$ ipython --no-banner

In [1]: import numpy as np

In [2]: import numpy.linalg as la

In [3]: np.set_printoptions(precision=3, suppress=True, linewidth=120, sign=" ")

In [4]: arr = np.load("sample17.npy")

In [5]: arr
Out[5]: 
array([[ 0., -1.,  7.,  1.,  6.,  3.,  9.],
       [-1., -3.,  4.,  9.,  0.,  2.,  0.],
       [ 0.,  0., -3.,  4., -3.,  6.,  1.],
       [ 0.,  0.,  5.,  5., -5.,  4.,  6.],
       [ 0.,  0.,  1.,  3., -7.,  0.,  4.],
       [ 0.,  0., -4.,  6., -2.,  9., -3.],
       [ 0.,  0.,  7.,  9., -7., -9., -8.]])

In [6]: x = np.array([2, 2, 1, 0, 0, 1, 0])

In [7]: print(arr @ np.eye(7)[3])
[ 1.  9.  4.  5.  3.  6.  9.]

In [8]: arr @ x
Out[8]: array([ 8., -2.,  3.,  9.,  1.,  5., -2.])

In [9]: print(arr * x)
[[ 0. -2.  7.  0.  0.  3.  0.]
 [-2. -6.  4.  0.  0.  2.  0.]
 [ 0.  0. -3.  0. -0.  6.  0.]
 [ 0.  0.  5.  0. -0.  4.  0.]
 [ 0.  0.  1.  0. -0.  0.  0.]
 [ 0.  0. -4.  0. -0.  9. -0.]
 [ 0.  0.  7.  0. -0. -9. -0.]]

In [10]: (arr @ x).argmax()
Out[10]: np.int64(3)

In [11]: print(la.norm(arr @ x) <= la.norm(arr, 2) * la.norm(x) + 1e-9)
True

In [12]: Uu, sv, Vh = la.svd(arr, full_matrices=False)

In [13]: np.abs(Uu[:, 0]).round(6).argmax()
Out[13]: np.int64(6)

In [14]: sv / sv[0]
Out[14]: array([ 1.   ,  0.893,  0.745,  0.463,  0.133,  0.044,  0.003])

In [15]: np.round(Uu.T @ arr @ Vh.T, 3) + 0
Out[15]: 
array([[ 19.968,   0.   ,   0.   ,   0.   ,   0.   ,   0.   ,   0.   ],
       [  0.   ,  17.832,   0.   ,   0.   ,   0.   ,   0.   ,   0.   ],
       [  0.   ,   0.   ,  14.87 ,   0.   ,   0.   ,   0.   ,   0.   ],
       [  0.   ,   0.   ,   0.   ,   9.236,   0.   ,   0.   ,   0.   ],
       [  0.   ,   0.   ,   0.   ,   0.   ,   2.664,   0.   ,   0.   ],
       [  0.   ,   0.   ,   0.   ,   0.   ,   0.   ,   0.876,   0.   ],
       [  0.   ,   0.   ,   0.   ,   0.   ,   0.   ,   0.   ,   0.055]])

In [16]: np.round(Uu.T @ Uu, 3) + 0
Out[16]: 
array([[ 1.,  0.,  0.,  0.,  0.,  0.,  0.],
       [ 0.,  1.,  0.,  0.,  0.,  0.,  0.],
       [ 0.,  0.,  1.,  0.,  0.,  0.,  0.],
       [ 0.,  0.,  0.,  1.,  0.,  0.,  0.],
       [ 0.,  0.,  0.,  0.,  1.,  0.,  0.],
       [ 0.,  0.,  0.,  0.,  0.,  1.,  0.],
       [ 0.,  0.,  0.,  0.,  0.,  0.,  1.]])

In [17]: print(sv)
[ 19.968  17.832  14.87    9.236   2.664   0.876   0.055]
